$ python3 -q
>>> import numpy as np
>>> np.set_printoptions(suppress=True, linewidth=160)
>>> A = np.loadtxt("x.csv", delimiter=",")
>>> A
array([[0., 0., 1., 0., 0., 0., 1., 0., 0.],
       [0., 0., 0., 1., 0., 0., 0., 0., 1.],
       [1., 0., 0., 0., 0., 0., 1., 0., 0.],
       [0., 1., 0., 0., 0., 0., 0., 0., 1.],
       [0., 0., 0., 0., 0., 0., 0., 0., 0.],
       [0., 0., 0., 0., 0., 0., 0., 1., 0.],
       [1., 0., 1., 0., 0., 0., 0., 0., 0.],
       [0., 0., 0., 0., 0., 1., 0., 0., 0.],
       [0., 1., 0., 1., 0., 0., 0., 0., 0.]])
>>> rk = np.linalg.matrix_rank(A)
>>> rk
np.int64(8)
>>> N = np.linalg.svd(A)[2][rk:].T
>>> [int(np.linalg.matrix_rank(A[:, :j + 1])) for j in range(9)]
[1, 2, 3, 4, 4, 5, 6, 7, 8]
>>> np.allclose(A @ N, 0)
True
>>> np.round(N @ N.T, 1) + 0
array([[0., 0., 0., 0., 0., 0., 0., 0., 0.],
       [0., 0., 0., 0., 0., 0., 0., 0., 0.],
       [0., 0., 0., 0., 0., 0., 0., 0., 0.],
       [0., 0., 0., 0., 0., 0., 0., 0., 0.],
       [0., 0., 0., 0., 1., 0., 0., 0., 0.],
       [0., 0., 0., 0., 0., 0., 0., 0., 0.],
       [0., 0., 0., 0., 0., 0., 0., 0., 0.],
       [0., 0., 0., 0., 0., 0., 0., 0., 0.],
       [0., 0., 0., 0., 0., 0., 0., 0., 0.]])
>>> np.round(N[:, 0] / N[np.abs(N[:, 0]).round(6).argmax(), 0], 1) + 0
array([0., 0., 0., 0., 1., 0., 0., 0., 0.])
>>> N.shape
(9, 1)
>>> [int(np.linalg.matrix_rank(np.delete(A, i, axis=0))) for i in range(9)]
[7, 7, 7, 7, 8, 7, 7, 7, 7]
>>> np.flatnonzero(np.linalg.matrix_power((A != 0) + (A.T != 0) + np.eye(9), 9)[8])
array([1, 3, 8])
>>> (A != 0).astype(int)
array([[0, 0, 1, 0, 0, 0, 1, 0, 0],
       [0, 0, 0, 1, 0, 0, 0, 0, 1],
       [1, 0, 0, 0, 0, 0, 1, 0, 0],
       [0, 1, 0, 0, 0, 0, 0, 0, 1],
       [0, 0, 0, 0, 0, 0, 0, 0, 0],
       [0, 0, 0, 0, 0, 0, 0, 1, 0],
       [1, 0, 1, 0, 0, 0, 0, 0, 0],
       [0, 0, 0, 0, 0, 1, 0, 0, 0],
       [0, 1, 0, 1, 0, 0, 0, 0, 0]])
>>> A @ A
array([[2., 0., 1., 0., 0., 0., 1., 0., 0.],
       [0., 2., 0., 1., 0., 0., 0., 0., 1.],
       [1., 0., 2., 0., 0., 0., 1., 0., 0.],
       [0., 1., 0., 2., 0., 0., 0., 0., 1.],
       [0., 0., 0., 0., 0., 0., 0., 0., 0.],
       [0., 0., 0., 0., 0., 1., 0., 0., 0.],
       [1., 0., 1., 0., 0., 0., 2., 0., 0.],
       [0., 0., 0., 0., 0., 0., 0., 1., 0.],
       [0., 1., 0., 1., 0., 0., 0., 0., 2.]])
>>> np.round(np.sort(np.linalg.eigvals(A).real), 1)
array([-1., -1., -1., -1., -1.,  0.,  1.,  2.,  2.])
>>> (np.linalg.matrix_power((A != 0) + (A.T != 0) + np.eye(9), 9) > 0).astype(int)
array([[1, 0, 1, 0, 0, 0, 1, 0, 0],
       [0, 1, 0, 1, 0, 0, 0, 0, 1],
       [1, 0, 1, 0, 0, 0, 1, 0, 0],
       [0, 1, 0, 1, 0, 0, 0, 0, 1],
       [0, 0, 0, 0, 1, 0, 0, 0, 0],
       [0, 0, 0, 0, 0, 1, 0, 1, 0],
       [1, 0, 1, 0, 0, 0, 1, 0, 0],
       [0, 0, 0, 0, 0, 1, 0, 1, 0],
       [0, 1, 0, 1, 0, 0, 0, 0, 1]])
>>> w, V = np.linalg.eigh(A)
>>> np.unique(w.round(6) + 0, return_counts=True)[1]
array([5, 1, 1, 2])
>>> np.round(V @ np.diag(w) @ V.T, 1) + 0
array([[0., 0., 1., 0., 0., 0., 1., 0., 0.],
       [0., 0., 0., 1., 0., 0., 0., 0., 1.],
       [1., 0., 0., 0., 0., 0., 1., 0., 0.],
       [0., 1., 0., 0., 0., 0., 0., 0., 1.],
       [0., 0., 0., 0., 0., 0., 0., 0., 0.],
       [0., 0., 0., 0., 0., 0., 0., 1., 0.],
       [1., 0., 1., 0., 0., 0., 0., 0., 0.],
       [0., 0., 0., 0., 0., 1., 0., 0., 0.],
       [0., 1., 0., 1., 0., 0., 0., 0., 0.]])
>>> other = np.array([[-2, -1],
...     [1, 1],
...     [1, -2],
...     [2, -2],
...     [2, 1],
...     [0, -1],
...     [2, 0],
...     [1, -2],
...     [-1, -1]])
>>> np.einsum("ik,kj->ij", A, other)
array([[ 3., -2.],
       [ 1., -3.],
       [ 0., -1.],
       [ 0.,  0.],
       [ 0.,  0.],
       [ 1., -2.],
       [-1., -3.],
       [ 0., -1.],
       [ 3., -1.]])
>>> np.vstack([A, other.T]).shape
(11, 9)
>>> A @ other
array([[ 3., -2.],
       [ 1., -3.],
       [ 0., -1.],
       [ 0.,  0.],
       [ 0.,  0.],
       [ 1., -2.],
       [-1., -3.],
       [ 0., -1.],
       [ 3., -1.]])
>>> print(np.einsum("ik,kj->ji", A, other))
[[ 3.  1.  0.  0.  0.  1. -1.  0.  3.]
 [-2. -3. -1.  0.  0. -2. -3. -1. -1.]]
>>> arr = np.array([[0, 3, 0, 2, 2, 1, 0],
...     [1, 1, 3, 1, 1, 2, 0],
...     [0, 0, 1, 2, 3, 3, 0],
...     [2, 1, 2, 2, 3, 1, 3],
...     [2, 3, 3, 3, 0, 0, 1],
...     [0, 1, 1, 1, 2, 1, 0],
...     [2, 0, 1, 0, 2, 2, 3],
...     [0, 1, 2, 1, 2, 3, 0]])
>>> proj = arr @ np.linalg.solve(arr.T @ arr, arr.T)
>>> print(round(float(np.trace(proj)), 1))
7.0
>>> print(np.round(proj @ arr[:, 2], 1) + 0)
[0. 3. 1. 2. 3. 1. 1. 2.]
>>> other = np.c_[arr[:, :1] @ np.array([[-3]]), np.array([-3, -2, 3, 0, 1, 3, -1, 0])]
>>> other
array([[ 0, -3],
       [-3, -2],
       [ 0,  3],
       [-6,  0],
       [-6,  1],
       [ 0,  3],
       [-6, -1],
       [ 0,  0]])
>>> print(np.linalg.matrix_rank(np.c_[arr, other]))
8
>>> np.linalg.matrix_rank(other)
np.int64(2)
>>> np.round(np.linalg.norm(other - arr @ np.linalg.lstsq(arr, other)[0], axis=0), 1) + 0
array([0. , 3.8])
>>> np.round(np.linalg.norm(np.linalg.qr(arr)[0].T @ other, axis=0) ** 2 / ((other ** 2).sum(axis=0) + 1e-12), 1)
array([1. , 0.6])
